% python3 -q
>>> import numpy as np
>>> np.set_printoptions(suppress=True, linewidth=200)
>>> m1 = np.loadtxt("test8.csv", delimiter=",")
>>> m1
array([[3., 1., 0., 0., 0.],
       [0., 3., 1., 0., 0.],
       [0., 0., 3., 1., 0.],
       [0., 0., 0., 3., 1.],
       [0., 0., 0., 0., 3.]])
>>> f, r1 = m1[0], m1[4]
>>> f @ f
np.float64(10.0)
>>> f @ r1
np.float64(0.0)
>>> pr = (f @ r1) / (f @ f) * f
>>> (r1 - pr) @ f
np.float64(0.0)
>>> round(float(np.linalg.norm(f + r1) ** 2 + np.linalg.norm(f - r1) ** 2), 2)
38.0
>>> r1 - pr
array([0., 0., 0., 0., 3.])
>>> pr
array([0., 0., 0., 0., 0.])
>>> np.linalg.matrix_rank(np.outer(f, r1))
np.int64(1)
>>> def softmax(z):
...     e = np.exp(z - z.max(axis=-1, keepdims=True))
...     return e / e.sum(axis=-1, keepdims=True)
... 
>>> np.round(softmax(m1[0]), 2)
array([0.78, 0.11, 0.04, 0.04, 0.04])
>>> np.round(softmax(m1).sum(axis=1), 2)
array([1., 1., 1., 1., 1.])
>>> att = m1 @ m1.T / np.sqrt(5)
>>> np.round(softmax(att)[0] @ m1, 2)
array([2.78, 1.05, 0.07, 0.04, 0.04])
>>> np.round(softmax(att), 2)
array([[0.93, 0.04, 0.01, 0.01, 0.01],
       [0.04, 0.9 , 0.04, 0.01, 0.01],
       [0.01, 0.04, 0.9 , 0.04, 0.01],
       [0.01, 0.01, 0.04, 0.9 , 0.04],
       [0.02, 0.02, 0.02, 0.06, 0.89]])
>>> np.round(softmax(att + np.triu(np.full(att.shape, -np.inf), 1)), 2)
array([[1.  , 0.  , 0.  , 0.  , 0.  ],
       [0.04, 0.96, 0.  , 0.  , 0.  ],
       [0.01, 0.04, 0.95, 0.  , 0.  ],
       [0.01, 0.01, 0.04, 0.94, 0.  ],
       [0.02, 0.02, 0.02, 0.06, 0.89]])
>>> t3 = np.stack([m1, 4 * m1, m1[::-1]])
>>> t3.sum(axis=0)
array([[15.,  5.,  0.,  0.,  3.],
       [ 0., 15.,  5.,  3.,  1.],
       [ 0.,  0., 18.,  6.,  0.],
       [ 0.,  3.,  1., 15.,  5.],
       [ 3.,  1.,  0.,  0., 15.]])
>>> np.einsum("bij,cij->bc", t3, t3)
array([[ 49., 196.,  10.],
       [196., 784.,  40.],
       [ 10.,  40.,  49.]])
>>> (t3 @ m1.T).shape
(3, 5, 5)
>>> left, sig, VT = np.linalg.svd(m1, full_matrices=False)
>>> (sig > 1e-8).sum()
np.int64(5)
>>> np.sqrt((sig ** 2).sum()), round(np.linalg.norm(m1), 2)
(np.float64(7.0), np.float64(7.0))
>>> np.round(np.cumsum(sig ** 2) / np.sum(sig ** 2), 2)
array([0.31, 0.57, 0.77, 0.9 , 1.  ])
>>> np.round(VT @ VT.T, 2) + 0
array([[1., 0., 0., 0., 0.],
       [0., 1., 0., 0., 0.],
       [0., 0., 1., 0., 0.],
       [0., 0., 0., 1., 0.],
       [0., 0., 0., 0., 1.]])
>>> np.allclose(left * sig @ VT, m1)
True
